% ipython --no-banner

In [1]: import numpy as np

In [2]: import numpy.linalg as la

In [3]: np.set_printoptions(precision=2, suppress=True, linewidth=120, legacy="1.25")

In [4]: K = np.loadtxt("layer17.csv", delimiter=",")

In [5]: K
Out[5]: 
array([[ 0.,  2., -2.,  0.,  2.,  2., -1., -2.,  0.],
       [ 0.,  2.,  1.,  1.,  0.,  1.,  1., -2.,  1.],
       [ 0.,  0.,  1., -1.,  1., -1., -1.,  2., -2.],
       [ 0.,  0.,  0.,  2., -2., -2.,  2., -2.,  2.],
       [ 0.,  0.,  0.,  0., -2.,  1., -1.,  2.,  0.],
       [ 0.,  0.,  0.,  0.,  0.,  0.,  2., -1.,  0.],
       [ 0.,  0.,  0.,  0.,  0.,  0., -1., -2., -1.],
       [ 0.,  0.,  0.,  0.,  0.,  0.,  0., -1.,  1.],
       [ 0.,  0.,  0.,  0.,  0.,  0.,  0.,  0., -2.]])

In [6]: # rank 8

In [7]: la.matrix_power(K, 3)
Out[7]: 
array([[  0.,   8.,   4.,  12.,   4., -10.,  23., -46.,  -7.],
       [  0.,   8.,   7.,   7.,  -1.,  -6.,   2., -12.,   1.],
       [  0.,   0.,   1.,  -7.,   5.,   6.,   1.,  11.,  -2.],
       [  0.,   0.,   0.,   8.,  -8.,  -8.,  -4.,   6.,   8.],
       [  0.,   0.,   0.,   0.,  -8.,   4., -13.,   5., -16.],
       [  0.,   0.,   0.,   0.,   0.,   0.,   2.,   7.,   5.],
       [  0.,   0.,   0.,   0.,   0.,   0.,  -1.,  -6.,   1.],
       [  0.,   0.,   0.,   0.,   0.,   0.,   0.,  -1.,   7.],
       [  0.,   0.,   0.,   0.,   0.,   0.,   0.,   0.,  -8.]])

In [8]: assert K == K.T
Traceback (most recent call last):
  Cell In[8], line 1
    assert K == K.T
ValueError: The truth value of an array with more than one element is ambiguous. Use a.any() or a.all()


In [9]: K @ K
Out[9]: 
array([[ 0.,  4.,  0.,  4., -6.,  6.,  7., -2.,  5.],
       [ 0.,  4.,  3.,  3., -1., -1.,  4., -5., -3.],
       [ 0.,  0.,  1., -3.,  1.,  2., -5.,  7.,  3.],
       [ 0.,  0.,  0.,  4.,  0., -6.,  0., -8., -4.],
       [ 0.,  0.,  0.,  0.,  4., -2.,  5., -5.,  3.],
       [ 0.,  0.,  0.,  0.,  0.,  0., -2., -3., -3.],
       [ 0.,  0.,  0.,  0.,  0.,  0.,  1.,  4.,  1.],
       [ 0.,  0.,  0.,  0.,  0.,  0.,  0.,  1., -3.],
       [ 0.,  0.,  0.,  0.,  0.,  0.,  0.,  0.,  4.]])

In [10]: (K + K.T) / 2
Out[10]: 
array([[ 0. ,  1. , -1. ,  0. ,  1. ,  1. , -0.5, -1. ,  0. ],
       [ 1. ,  2. ,  0.5,  0.5,  0. ,  0.5,  0.5, -1. ,  0.5],
       [-1. ,  0.5,  1. , -0.5,  0.5, -0.5, -0.5,  1. , -1. ],
       [ 0. ,  0.5, -0.5,  2. , -1. , -1. ,  1. , -1. ,  1. ],
       [ 1. ,  0. ,  0.5, -1. , -2. ,  0.5, -0.5,  1. ,  0. ],
       [ 1. ,  0.5, -0.5, -1. ,  0.5,  0. ,  1. , -0.5,  0. ],
       [-0.5,  0.5, -0.5,  1. , -0.5,  1. , -1. , -1. , -0.5],
       [-1. , -1. ,  1. , -1. ,  1. , -0.5, -1. , -1. ,  0.5],
       [ 0. ,  0.5, -1. ,  1. ,  0. ,  0. , -0.5,  0.5, -2. ]])

In [11]: K.inv()
Traceback (most recent call last):
  Cell In[11], line 1
    K.inv()
AttributeError: 'numpy.ndarray' object has no attribute 'inv'


In [12]: A = -1 * np.eye(8) + np.eye(8, k=1)

In [13]: A
Out[13]: 
array([[-1.,  1.,  0.,  0.,  0.,  0.,  0.,  0.],
       [ 0., -1.,  1.,  0.,  0.,  0.,  0.,  0.],
       [ 0.,  0., -1.,  1.,  0.,  0.,  0.,  0.],
       [ 0.,  0.,  0., -1.,  1.,  0.,  0.,  0.],
       [ 0.,  0.,  0.,  0., -1.,  1.,  0.,  0.],
       [ 0.,  0.,  0.,  0.,  0., -1.,  1.,  0.],
       [ 0.,  0.,  0.,  0.,  0.,  0., -1.,  1.],
       [ 0.,  0.,  0.,  0.,  0.,  0.,  0., -1.]])

In [14]: A @ A
Out[14]: 
array([[ 1., -2.,  1.,  0.,  0.,  0.,  0.,  0.],
       [ 0.,  1., -2.,  1.,  0.,  0.,  0.,  0.],
       [ 0.,  0.,  1., -2.,  1.,  0.,  0.,  0.],
       [ 0.,  0.,  0.,  1., -2.,  1.,  0.,  0.],
       [ 0.,  0.,  0.,  0.,  1., -2.,  1.,  0.],
       [ 0.,  0.,  0.,  0.,  0.,  1., -2.,  1.],
       [ 0.,  0.,  0.,  0.,  0.,  0.,  1., -2.],
       [ 0.,  0.,  0.,  0.,  0.,  0.,  0.,  1.]])

In [15]: np.sort(la.eigvals(A))
Out[15]: array([-1., -1., -1., -1., -1., -1., -1., -1.])

In [16]: data = np.loadtxt("mat.csv", delimiter=",")

In [17]: data
Out[17]: 
array([[ 1.02,  2.02,  0.01, -0.02,  0.99, -0.01,  0.  ,  1.98],
       [ 1.01,  1.98,  0.01,  0.  ,  1.02, -0.01,  0.01,  2.03],
       [ 0.96,  2.01, -0.01, -0.02,  0.96,  0.  , -0.05,  2.03],
       [ 0.97,  1.99,  0.01, -0.02,  0.01, -0.01,  1.01,  1.  ],
       [ 0.97,  2.01, -0.01, -0.01, -0.01, -0.01,  1.02,  0.96],
       [ 1.01,  2.01, -0.01,  0.03,  0.03, -0.01,  0.95,  0.99],
       [ 0.99,  1.01,  0.  ,  0.  ,  0.96,  1.98,  0.02, -0.01],
       [ 1.01,  1.01, -0.02,  0.  ,  0.99,  1.99,  0.03,  0.02],
       [ 1.  ,  1.03,  0.01,  0.02,  0.99,  1.98,  0.03,  0.01]])

In [18]: left, sv, Vh = la.svd(data)

In [19]: sv
Out[19]: array([7.33, 3.73, 2.01, 0.08, 0.06, 0.04, 0.03, 0.02])

In [20]: other = left[:, :3] @ np.diag(sv[:3]) @ Vh[:3]

In [21]: la.matrix_rank(other)
Out[21]: 3

In [22]: round(float(la.norm(data - other) / la.norm(data)), 2)
Out[22]: 0.01

In [23]: round(float(la.norm(data - other, 2)), 2), round(sv[3], 2)
Out[23]: (0.08, 0.08)

In [24]: other.round(2) + 0
Out[24]: 
array([[ 1.01,  2.01,  0.  , -0.01,  0.98,  0.01,  0.01,  2.  ],
       [ 1.  ,  2.01,  0.  , -0.01,  1.  , -0.01, -0.02,  2.02],
       [ 0.99,  1.99,  0.  , -0.01,  0.99, -0.02, -0.03,  2.02],
       [ 0.98,  2.  ,  0.  ,  0.  ,  0.01, -0.02,  0.99,  0.99],
       [ 0.98,  2.  ,  0.  ,  0.  , -0.01, -0.01,  1.02,  0.96],
       [ 0.99,  2.  ,  0.  ,  0.  ,  0.04,  0.  ,  0.97,  1.  ],
       [ 0.99,  1.  ,  0.  ,  0.01,  0.97,  1.98,  0.03, -0.01],
       [ 1.  ,  1.02,  0.  ,  0.01,  0.99,  1.99,  0.02,  0.01],
       [ 1.  ,  1.03,  0.  ,  0.01,  0.98,  1.98,  0.03,  0.01]])

In [25]: la.matrix_rank(data, rtol=0.05)
Out[25]: 3

In [26]: round(float(np.abs(data - other).max()), 2)
Out[26]: 0.03

In [27]: other = np.array([[1, 2, -2],
    ...:     [0, -1, 2],
    ...:     [-2, 0, 1],
    ...:     [2, -2, 2],
    ...:     [-2, -2, 0],
    ...:     [-2, -1, 0],
    ...:     [-1, 2, -1],
    ...:     [-2, 1, -2]])

In [28]: la.matrix_rank(data @ other)
Out[28]: 3

In [29]: other @ data
Traceback (most recent call last):
  Cell In[29], line 1
    other @ data
ValueError: matmul: Input operand 1 has a mismatch in its core dimension 0, with gufunc signature (n?,k),(k,m?)->(n?,m?) (size 9 is different from 3)


In [30]: np.vstack([data, other.T]).shape
Out[30]: (12, 8)

In [31]: np.einsum("ij->j", data)
Out[31]: array([ 8.94, 15.07, -0.01, -0.02,  5.94,  5.9 ,  3.02,  9.01])

In [32]: la.cond(data) > 100
Out[32]: True

In [33]: other = data / np.sqrt((data ** 2).mean(axis=1, keepdims=True))

In [34]: la.matrix_rank(other) == la.matrix_rank(data)
Out[34]: True

In [35]: other[6]
Out[35]: array([ 1.07,  1.09,  0.  ,  0.  ,  1.04,  2.14,  0.02, -0.01])

In [36]: la.matrix_rank(data - data.mean(axis=1, keepdims=True))
Out[36]: 7

In [37]: q, vecs = la.qr(data[:, :5])[0], la.qr(data[:, 5:])[0]

In [38]: sv = la.svd(q.T @ vecs, compute_uv=False)

In [39]: np.degrees(np.arccos(sv.clip(0, 1)))
Out[39]: array([0.65, 2.36, 3.9 ])
